$ python3 -q
>>> import numpy as np
>>> from numpy import linalg as LA
>>> np.set_printoptions(precision=2, suppress=True, linewidth=100)
>>> rng = np.random.default_rng(31829)
>>> t = rng.uniform(0, 2 * np.pi, 15)
>>> q, _ = LA.qr(np.array([[1.2, 0.7], [-0.5, 0.1], [-1.4, 0.9]]))
>>> data = 20 * np.c_[np.cos(t), np.sin(t)] @ q.T
>>> data
array([[ -7.73,  -2.99, -18.2 ],
       [ -7.8 ,  -2.97, -18.18],
       [ -5.72,   5.08,  18.48],
       [ 16.56,   0.07,  11.21],
       [ 16.7 ,  -4.77,  -9.91],
       [ 11.71,   1.91,  16.1 ],
       [ 13.43,  -5.19, -13.88],
       [-16.34,   4.85,  10.47],
       [ 10.81,   2.18,  16.69],
       [ 19.36,  -1.85,   4.68],
       [ -9.93,   5.27,  16.54],
       [-19.36,   1.85,  -4.66],
       [ -6.95,  -3.17, -18.48],
       [ 18.38,  -4.28,  -6.64],
       [  7.54,   3.04,  18.28]])
>>> Xs = data - data.mean(axis=0)
>>> V = LA.svd(Xs)[2][:2]
>>> Y = Xs - Xs @ V.T @ V
>>> np.round(Y.std(axis=0), 2) + 0
array([0., 0., 0.])
>>> np.round(np.cov(Xs @ V.T, rowvar=False), 2) + 0
array([[235.3 ,   0.  ],
       [  0.  , 182.99]])
>>> (Xs @ V.T).std(axis=0)
array([14.82, 13.07])
>>> np.diag(V.T @ V)
array([0.98, 0.07, 0.95])
>>> W2 = data[[2, 13]].astype(float)
>>> for _ in range(5):
...     labels = LA.norm(data[:, None] - W2, axis=-1).argmin(axis=1)
...     W2 = np.array([data[labels == j].mean(axis=0) for j in range(2)])
... 
>>> labels
array([1, 1, 0, 0, 1, 0, 1, 0, 0, 1, 0, 0, 1, 1, 0])
>>> W2
array([[ -0.59,   3.03,  12.89],
       [  6.48,  -3.6 , -11.52]])
>>> W2[1] - W2[0]
array([  7.08,  -6.63, -24.41])
>>> np.bincount(labels)
array([8, 7])
>>> np.abs(W2[1] - W2[0]).argmax()
np.int64(2)
>>> Y = W2 / LA.norm(W2, axis=1, keepdims=True)
>>> C2 = Y @ Y.T
>>> C2[1]
array([-0.9,  1. ])
>>> np.round(np.degrees(np.arccos(np.clip(C2[1, 0], -1, 1))), 2)
np.float64(154.01)
>>> (C2 - 2 * np.eye(2)).round(6).argmax(axis=1)
array([1, 0])
>>> np.abs(np.diag(LA.qr(data)[1])) > 1e-9
array([ True,  True, False])
>>> np.allclose(data[:-1].T @ LA.lstsq(data[:-1].T, data[-1])[0], data[-1])
True
>>> np.unique(data.round(6), axis=0).shape
(15, 3)
>>> E = np.array([[4, 8, 1, 3], [8, 4, 8, 1], [1, 8, 4, 8], [3, 1, 8, 4]])
>>> # symmetric
>>> evals, V = LA.eigh(E)
>>> vec = np.array([-3, -2, 3, 0])
>>> LA.eigvalsh(E[1:, 1:])
array([-6.82,  3.  , 15.82])
>>> V * np.maximum(evals, 0) @ V.T
array([[5.48, 5.9 , 3.1 , 1.52],
       [5.9 , 6.98, 5.02, 3.1 ],
       [3.1 , 5.02, 6.98, 5.9 ],
       [1.52, 3.1 , 5.9 , 5.48]])
>>> u = np.array([-8, -8, -7, -7]) + 0.5
>>> feats = np.outer(u, u) / (u @ u)
>>> feats
array([[0.29, 0.29, 0.25, 0.25],
       [0.29, 0.29, 0.25, 0.25],
       [0.25, 0.25, 0.21, 0.21],
       [0.25, 0.25, 0.21, 0.21]])
>>> # equal to its transpose
>>> np.allclose(feats, feats.T)
True
>>> round(np.abs(LA.eigvals(feats)).max(), 2)
np.float64(1.0)
>>> np.round(np.sort(np.abs(LA.eigvals(feats))), 2) + 0
array([0., 0., 0., 1.])
>>> feats @ feats
array([[0.29, 0.29, 0.25, 0.25],
       [0.29, 0.29, 0.25, 0.25],
       [0.25, 0.25, 0.21, 0.21],
       [0.25, 0.25, 0.21, 0.21]])
>>> left, sv, vt = LA.svd(feats)
>>> sv.round(2) + 0
array([1., 0., 0., 0.])
>>> np.argmax(sv[:-1] / (sv[1:] + 1e-6)) + 1
np.int64(1)
>>> Y = left[:, :1] @ np.diag(sv[:1]) @ vt[:1]
>>> round(np.abs(feats - Y).max(), 2)
np.float64(0.0)
>>> LA.matrix_rank(Y)
np.int64(1)
>>> LA.matrix_rank(feats, rtol=0.05)
np.int64(1)
>>> np.unique(feats.round(6), axis=0).shape
(2, 4)
>>> LA.lstsq(feats[:-1].T, feats[-1])[2]
np.int32(1)
>>> np.allclose(feats[:-1].T @ LA.lstsq(feats[:-1].T, feats[-1])[0], feats[-1])
True
>>> J = np.loadtxt("test16.csv", delimiter=",")
>>> J
array([[ 2.77, -0.7 , -0.91],
       [-2.4 ,  1.11,  1.41],
       [-1.39,  1.67,  2.07],
       [ 2.83, -0.61, -0.8 ],
       [-3.  , -0.01,  0.05],
       [ 1.6 , -1.59, -1.98],
       [-2.59,  0.93,  1.19],
       [-1.32,  1.69,  2.1 ],
       [-2.45,  1.07,  1.36],
       [ 0.2 ,  1.9 ,  2.31],
       [-2.57,  0.95,  1.22],
       [ 0.77, -1.83, -2.25],
       [-2.06,  1.36,  1.71],
       [-2.99, -0.15, -0.12],
       [ 1.78,  1.55,  1.85],
       [ 0.64, -1.85, -2.27],
       [ 2.46,  1.11,  1.31],
       [-1.93, -1.47, -1.76],
       [ 1.32, -1.69, -2.1 ],
       [-0.97,  1.79,  2.2 ],
       [-2.97, -0.3 , -0.31],
       [-0.84, -1.83, -2.22],
       [ 2.94,  0.42,  0.45],
       [ 2.35,  1.2 ,  1.42],
       [-0.24, -1.9 , -2.31],
       [ 2.91, -0.42, -0.58],
       [ 2.76, -0.71, -0.93]])
>>> left, sv, vt = LA.svd(J)
>>> V = vt[:(sv > 1e-8).sum()]
>>> vec = J[2] + 3 * J[9] + rng.integers(2) * np.eye(3)[2]
>>> vec
array([-0.79,  7.36, 10.01])
>>> np.allclose(V.T @ V @ vec, vec)
False
>>> np.unique(J.round(6), axis=0).shape
(27, 3)
>>> np.allclose(J[:-1].T @ LA.lstsq(J[:-1].T, J[-1])[0], J[-1])
True
>>> np.abs(np.diag(LA.qr(J)[1])) > 1e-9
array([ True,  True, False])
>>> C2 = J.T @ J
>>> np.allclose(C2, C2.T)
True
>>> np.round(LA.eigvalsh(C2)[::-1], 2) + 0
array([151.2,  91.8,   0. ])
>>> np.diag(C2)
array([125.77,  46.61,  70.62])
>>> C2
array([[125.77, -17.24, -23.87],
       [-17.24,  46.61,  57.35],
       [-23.87,  57.35,  70.62]])
